In [1]: import numpy as np

In [2]: np.set_printoptions(suppress=True, linewidth=140)

In [3]: J = np.loadtxt("block12.csv", delimiter=",")

In [4]: print(J)
[[-1.1   2.25 -2.35]
 [ 2.02  1.74 -2.87]
 [ 4.96 -2.71 -5.92]
 [-2.61  1.5   2.84]
 [ 0.69  1.21  4.9 ]
 [ 2.41 -2.   -1.45]
 [ 0.26  6.72  2.9 ]
 [-0.27 -2.64  1.27]
 [ 2.    5.69 -5.82]
 [ 2.94 -3.69 -2.97]
 [ 3.02  0.13  1.25]
 [ 2.02  1.6  -1.6 ]
 [ 1.1   2.69 -2.3 ]
 [-2.11  2.84 -0.02]
 [ 0.04  1.97 -1.93]
 [ 4.8  -1.17 -4.12]
 [-3.6  -3.8   0.29]
 [ 4.64  0.85 -2.66]
 [-1.18 -0.38 -0.58]
 [-1.32 -0.6   1.31]]

In [5]: Ac = (J - J.mean(axis=0)) / J.std(axis=0)

In [6]: print(np.round(Ac.std(axis=0), 2))
[1. 1. 1.]

In [7]: beta = np.linalg.lstsq(np.delete(Ac, 0, axis=1), Ac[:, 0])[0]

In [8]: print(np.abs(beta).argmax())
1

In [9]: print(np.round(J[7] @ J[12], 2))
-10.32

In [10]: print(np.round(np.linalg.norm(J, axis=0), 2))
[11.63 12.65 13.23]

In [11]: print(round(np.linalg.norm(J[7] - J[12]), 2))
6.56

In [12]: Y = np.c_[J[:, :2] @ np.array([[3, -2], [-1, -3]]), np.array([2, 1, 0, 1, 2, 0, 0, 3, 3, 0, 1, 3, 1, 0, 1, 0, 0, 3, 3, 3])]

In [13]: print(Y.round(2))
[[ -5.55  -4.55   2.  ]
 [  4.32  -9.26   1.  ]
 [ 17.59  -1.79   0.  ]
 [ -9.33   0.72   1.  ]
 [  0.86  -5.01   2.  ]
 [  9.23   1.18   0.  ]
 [ -5.94 -20.68   0.  ]
 [  1.83   8.46   3.  ]
 [  0.31 -21.07   3.  ]
 [ 12.51   5.19   0.  ]
 [  8.93  -6.43   1.  ]
 [  4.46  -8.84   3.  ]
 [  0.61 -10.27   1.  ]
 [ -9.17  -4.3    0.  ]
 [ -1.85  -5.99   1.  ]
 [ 15.57  -6.09   0.  ]
 [ -7.    18.6    0.  ]
 [ 13.07 -11.83   3.  ]
 [ -3.16   3.5    3.  ]
 [ -3.36   4.44   3.  ]]

In [14]: print(np.round(np.linalg.lstsq(J, Y[:, 0])[0], 2) + 0)
[ 3. -1.  0.]

In [15]: print(np.linalg.matrix_rank(np.c_[J, Y]))
4

In [16]: Y = np.array([[5], [2], [0]])

In [17]: W2 = np.array([[2, -5, 4, 0]])

In [18]: data = Y @ W2

In [19]: print(data)
[[ 10 -25  20   0]
 [  4 -10   8   0]
 [  0   0   0   0]]

In [20]: # rank 1

In [21]: Uu, s, VT = np.linalg.svd(data)

In [22]: vecs = VT[:(s > 1e-8).sum()]

In [23]: rng = np.random.default_rng(37146)

In [24]: x0 = data[1] + 5 * data[0] + rng.integers(2) * np.eye(4)[3]

In [25]: print(x0)
[  54. -135.  108.    1.]

In [26]: print(round(np.linalg.norm(x0 - vecs.T @ vecs @ x0), 2))
1.0

In [27]: Uu, s, VT = np.linalg.svd(data)

In [28]: print(s.round(2) + 0)
[36.12  0.    0.  ]

In [29]: Y = Uu[:, :1] @ np.diag(s[:1]) @ VT[:1]

In [30]: print(np.round(np.linalg.norm(data - Y, 2), 2), round(s[1], 2))
0.0 0.0

In [31]: print(Y.round(2))
[[ 10. -25.  20.   0.]
 [  4. -10.   8.   0.]
 [  0.   0.   0.   0.]]

In [32]: print(np.linalg.matrix_rank(data, rtol=0.05))
1

In [33]: arr = np.load("out4.npy")

In [34]: print(arr)
[[0 3 3 0]
 [0 0 3 3]
 [0 0 0 3]
 [0 0 0 0]]

In [35]: print(np.round(arr @ np.linalg.pinv(arr) @ arr, 2) + 0)
[[0. 3. 3. 0.]
 [0. 0. 3. 3.]
 [0. 0. 0. 3.]
 [0. 0. 0. 0.]]

In [36]: print(np.round(np.trace(np.linalg.pinv(arr) @ arr), 2))
3.0

In [37]: print(np.unique(arr.round(6), axis=0).shape)
(4, 4)

In [38]: print(np.linalg.lstsq(arr[:-1].T, arr[-1])[2])
3

In [39]: try:
    ...:     np.linalg.inv(arr)
    ...: except np.linalg.LinAlgError as e:
    ...:     print("failed:", e)
    ...: 
failed: Singular matrix

In [40]: z = rng.permutation(4)

In [41]: print(z)
[3 0 1 2]

In [42]: Y = arr[z][:, z]

In [43]: print(np.allclose(Y, arr))
False

In [44]: print(Y)
[[0 0 0 0]
 [0 0 3 3]
 [3 0 0 3]
 [3 0 0 0]]

In [45]: print(np.round(np.sort(np.abs(np.linalg.eigvals(Y))), 2))
[0. 0. 0. 0.]

In [46]: print(np.round(np.linalg.det(Y), 2), round(float(np.linalg.det(arr[z])), 2))
0.0 0.0

In [47]: print(np.diag(Y))
[0 0 0 0]

In [48]: F = np.array([[0.18, 0.85, -0.85],
    ...:     [0.1, 0.6, -0.6],
    ...:     [-0.2, -0.89, 0.89],
    ...:     [0.12, 0.69, -0.69],
    ...:     [-0.02, -0.14, 0.14],
    ...:     [0.35, 0.99, -0.99],
    ...:     [0.0, 0.0, 0.0],
    ...:     [-0.2, -0.89, 0.89],
    ...:     [-0.27, -0.96, 0.96],
    ...:     [0.29, 0.97, -0.97],
    ...:     [-0.29, -0.97, 0.97],
    ...:     [-0.35, -0.99, 0.99],
    ...:     [0.29, 0.97, -0.97],
    ...:     [0.02, 0.14, -0.14],
    ...:     [0.31, 0.98, -0.98],
    ...:     [-0.24, -0.93, 0.93],
    ...:     [0.18, 0.85, -0.85],
    ...:     [0.24, 0.93, -0.93],
    ...:     [0.06, 0.4, -0.4],
    ...:     [-0.08, -0.51, 0.51],
    ...:     [-0.1, -0.6, 0.6]])

In [49]: # rows 2 and 7 are equal

In [50]: r = np.linalg.matrix_rank(F)

In [51]: print(r)
2

In [52]: ns = np.linalg.svd(F)[2][r:].T

In [53]: print(np.allclose(F @ ns, 0))
True

In [54]: print(np.linalg.matrix_rank(F.T @ F), np.linalg.matrix_rank(F @ F.T))
2 2

In [55]: print([int(np.linalg.matrix_rank(F[:i])) for i in range(1, len(F) + 1)])
[1, 2, 2, 2, 2, 2, 2, 2, 2, 2, 2, 2, 2, 2, 2, 2, 2, 2, 2, 2, 2]

In [56]: print([int(np.linalg.matrix_rank(F[:, :j + 1])) for j in range(3)])
[1, 2, 2]

In [57]: print(np.round(ns @ ns.T, 2))
[[0.  0.  0. ]
 [0.  0.5 0.5]
 [0.  0.5 0.5]]

In [58]: print(np.round(F.mean(axis=0), 2))
[ 0.02  0.07 -0.07]

In [59]: Uu, s, VT = np.linalg.svd(F)

In [60]: print(s.round(2) + 0)
[5.2  0.21 0.  ]

In [61]: print(np.argmax(s[:-1] / (s[1:] + 1e-6)) + 1)
2

In [62]: Y = Uu[:, :2] @ np.diag(s[:2]) @ VT[:2]

In [63]: print(np.linalg.matrix_rank(Y))
2

In [64]: print(np.linalg.matrix_rank(F, rtol=0.05))
1

In [65]: print(np.round(np.linalg.norm(F - Y, 2), 2), round(s[2], 2))
0.0 0.0

In [66]: print(Y.round(2))
[[ 0.18  0.85 -0.85]
 [ 0.1   0.6  -0.6 ]
 [-0.2  -0.89  0.89]
 [ 0.12  0.69 -0.69]
 [-0.02 -0.14  0.14]
 [ 0.35  0.99 -0.99]
 [ 0.    0.    0.  ]
 [-0.2  -0.89  0.89]
 [-0.27 -0.96  0.96]
 [ 0.29  0.97 -0.97]
 [-0.29 -0.97  0.97]
 [-0.35 -0.99  0.99]
 [ 0.29  0.97 -0.97]
 [ 0.02  0.14 -0.14]
 [ 0.31  0.98 -0.98]
 [-0.24 -0.93  0.93]
 [ 0.18  0.85 -0.85]
 [ 0.24  0.93 -0.93]
 [ 0.06  0.4  -0.4 ]
 [-0.08 -0.51  0.51]
 [-0.1  -0.6   0.6 ]]

In [67]: print(round(float(np.abs(F - Y).max()), 2))
0.0

In [68]: A = np.load("data.npy")

In [69]: print(A)
[[3.02 2.05 1.95]
 [3.11 2.04 1.97]
 [3.02 2.04 2.01]
 [2.99 1.94 2.02]
 [3.04 2.06 1.93]
 [3.03 1.95 1.99]
 [2.06 2.1  1.05]
 [2.02 1.92 1.01]
 [1.99 2.11 0.96]
 [2.05 2.04 1.  ]
 [2.   1.93 0.93]
 [2.08 2.08 0.95]]

In [70]: P = A @ np.linalg.solve(A.T @ A, A.T)

In [71]: print(np.round(np.diag(P), 2))
[0.15 0.33 0.29 0.27 0.18 0.19 0.36 0.13 0.32 0.16 0.32 0.29]

In [72]: Q, Rm = np.linalg.qr(A)

In [73]: print(Q.shape, Rm.shape)
(12, 3) (3, 3)

In [74]: print(Rm.round(2))
[[-8.95 -6.87 -5.37]
 [ 0.    1.4  -0.69]
 [ 0.    0.   -0.17]]

In [75]: print(np.trace(Q @ Q.T))
3.0

In [76]: print(np.round(Q.T @ Q, 2) + 0)
[[1. 0. 0.]
 [0. 1. 0.]
 [0. 0. 1.]]

In [77]: W2 = A[[4, 1]].astype(float)

In [78]: for _ in range(7):
    ...:     z = np.linalg.norm(A[:, None] - W2, axis=-1).argmin(axis=1)
    ...:     W2 = np.array([A[z == j].mean(axis=0) for j in range(2)])
    ...: 

In [79]: print(z)
[1 1 1 1 1 1 0 0 0 0 0 0]

In [80]: print(np.bincount(z))
[6 6]

In [81]: print(np.round(W2[1] - W2[0], 2))
[ 1.   -0.02  1.  ]

In [82]: print(np.round(np.abs(np.linalg.svd(A)[2][-1]), 2))
[0.66 0.34 0.67]

In [83]: print(np.argsort(-np.linalg.norm(A, axis=0).round(6), kind="stable")[:3])
[0 1 2]

In [84]: print(np.linalg.matrix_rank(A, rtol=0.1))
2

In [85]: print(round(float(np.linalg.norm(A, 2) / np.linalg.norm(A)), 2))
0.99

In [86]: K = np.load("x.npy")

In [87]: print(K)
[[  1   2   1   2]
 [  2 -29   0   0]
 [  2   2  51   2]
 [  0   0   2  10]]

In [88]: W = np.array([[-1, 1, -1, 1], [2, 0, 1, 0], [-1, 1, -2, -1], [-1, -2, -2, -1]])

In [89]: beta = np.array([2, 1, 0, 2])

In [90]: act = np.maximum(K @ W + beta, 0)

In [91]: print(act)
[[ 2  0  0  0]
 [ 0  3  0  4]
 [ 0 50  0  0]
 [ 0  0  0  0]]

In [92]: print(np.linalg.matrix_rank(act))
3

In [93]: W2 = np.array([[1, -1, 5], [1, -5, 0], [-2, -3, -3], [-5, 5, 4]])

In [94]: print(act @ W2)
[[   2   -2   10]
 [ -17    5   16]
 [  50 -250    0]
 [   0    0    0]]

In [95]: print(W @ W2)
[[-3  4  2]
 [ 0 -5  7]
 [ 9 -3 -3]
 [ 6 12 -3]]

In [96]: print(np.einsum("ij,ji->", K, K))
3563

In [97]: print(round(float(np.linalg.det(K.T)), 2))
-16326.0

In [98]: print(np.round(np.linalg.det(K[::-1]), 2))
-16326.0

In [99]: print(np.round(np.linalg.eigvals(K).sum().real, 2))
33.0

In [100]: print(np.round(np.linalg.det(2 * K), 2), round(float(np.linalg.det(K)), 2))
-261216.0 -16326.0

In [101]: z = rng.permutation(4)

In [102]: print(z)
[1 3 0 2]

In [103]: Y = K[z][:, z]

In [104]: print(np.diag(Y))
[-29  10   1  51]

In [105]: print(np.round(np.sort(np.abs(np.linalg.eigvals(Y))), 2))
[ 1.11  9.88 29.13 51.14]

In [106]: print(np.trace(Y))
33

In [107]: Q = K.astype(float).copy()

In [108]: for j in range(4):
     ...:     Q[:, j] -= Q[:, :j] @ (Q[:, :j].T @ Q[:, j])
     ...:     Q[:, j] /= np.linalg.norm(Q[:, j])
     ...: 

In [109]: print(np.round(Q.T @ Q, 2) + 0)
[[1. 0. 0. 0.]
 [0. 1. 0. 0.]
 [0. 0. 1. 0.]
 [0. 0. 0. 1.]]

In [110]: P = np.triu(np.array([[3, 2, 0, -2], [3, 1, -2, -2], [-1, -3, -1, -1], [1, -2, -2, 1]]), 1) + np.eye(4)

In [111]: Y = P @ K @ np.linalg.inv(P)

In [112]: print(Y)
[[   5.  -66. -135. -275.]
 [  -2.  -29. -164. -250.]
 [   2.   -2.   45.   37.]
 [   0.    0.    2.   12.]]

In [113]: print(P @ K - K @ P)
[[   4.  -60.    0.  -13.]
 [  -4.   -8. -164.  -78.]
 [   0.   -4.    2.   49.]
 [   0.    0.    0.    2.]]
